% ipython --no-banner

In [1]: import numpy as np

In [2]: np.set_printoptions(suppress=True, linewidth=160)

In [3]: Q, _ = np.linalg.qr(np.array([[-1.0, 0.8, 0.5, -2.7],
   ...:     [0.8, -1.1, -0.8, -1.9],
   ...:     [-0.8, 0.1, -1.1, -0.8],
   ...:     [-0.2, 0.7, -1.4, -1.2]]))

In [4]: arr = Q[:, :4]

In [5]: print(arr.round(2))
[[-0.66 -0.02  0.26  0.71]
 [ 0.53 -0.5  -0.35  0.6 ]
 [-0.53 -0.62 -0.47 -0.33]
 [-0.13  0.6  -0.77  0.17]]

In [6]: vec = np.array([3, -3, -2, -3])

In [7]: y = arr @ vec

In [8]: print(y.round(2))
[-4.55  1.98  2.24 -1.19]

In [9]: print(np.round(np.linalg.solve(arr, y), 2))
[ 3. -3. -2. -3.]

In [10]: print(np.round(np.linalg.solve(arr.T, arr[3]), 2) + 0)
[0. 0. 0. 1.]

In [11]: print(np.round(arr[:, 2] @ arr[:, 3], 2))
0.0

In [12]: print(np.round(arr.T @ arr, 2) + 0)
[[1. 0. 0. 0.]
 [0. 1. 0. 0.]
 [0. 0. 1. 0.]
 [0. 0. 0. 1.]]

In [13]: print(np.round(arr @ arr.T, 2) + 0)
[[1. 0. 0. 0.]
 [0. 1. 0. 0.]
 [0. 0. 1. 0.]
 [0. 0. 0. 1.]]

In [14]: print(np.round(np.linalg.norm(arr, axis=0), 2))
[1. 1. 1. 1.]

In [15]: def softmax(z):
    ...:     e = np.exp(z - z.max(axis=-1, keepdims=True))
    ...:     return e / e.sum(axis=-1, keepdims=True)
    ...: 

In [16]: print(np.round(softmax(arr).sum(axis=1), 2))
[1. 1. 1. 1.]

In [17]: print(np.round(softmax(arr[1]), 2))
[0.35 0.13 0.15 0.38]

In [18]: att = arr @ arr.T / np.sqrt(4)

In [19]: print(softmax(att).round(6).argmax(axis=1))
[0 1 2 3]

In [20]: print(np.round(softmax(att), 2))
[[0.35 0.22 0.22 0.22]
 [0.22 0.35 0.22 0.22]
 [0.22 0.22 0.35 0.22]
 [0.22 0.22 0.22 0.35]]

In [21]: print(np.round(softmax(att)[1] @ arr, 2))
[-0.1  -0.19 -0.33  0.33]

In [22]: w1 = np.array([[1, 3], [2, 0], [1, 4], [2, 0]])

In [23]: beta = np.array([9, 6])

In [24]: act = np.maximum(arr @ w1 + beta, 0)

In [25]: print(act.round(2))
[[9.98 5.06]
 [9.37 6.19]
 [6.09 2.53]
 [9.65 2.53]]

In [26]: W2 = np.array([[1, 0, 2], [0, 1, 0]])

In [27]: print(np.round(act @ W2, 2))
[[ 9.98  5.06 19.95]
 [ 9.37  6.19 18.75]
 [ 6.09  2.53 12.18]
 [ 9.65  2.53 19.31]]

In [28]: print((act @ W2).round(6).argmax(axis=1))
[2 2 2 2]
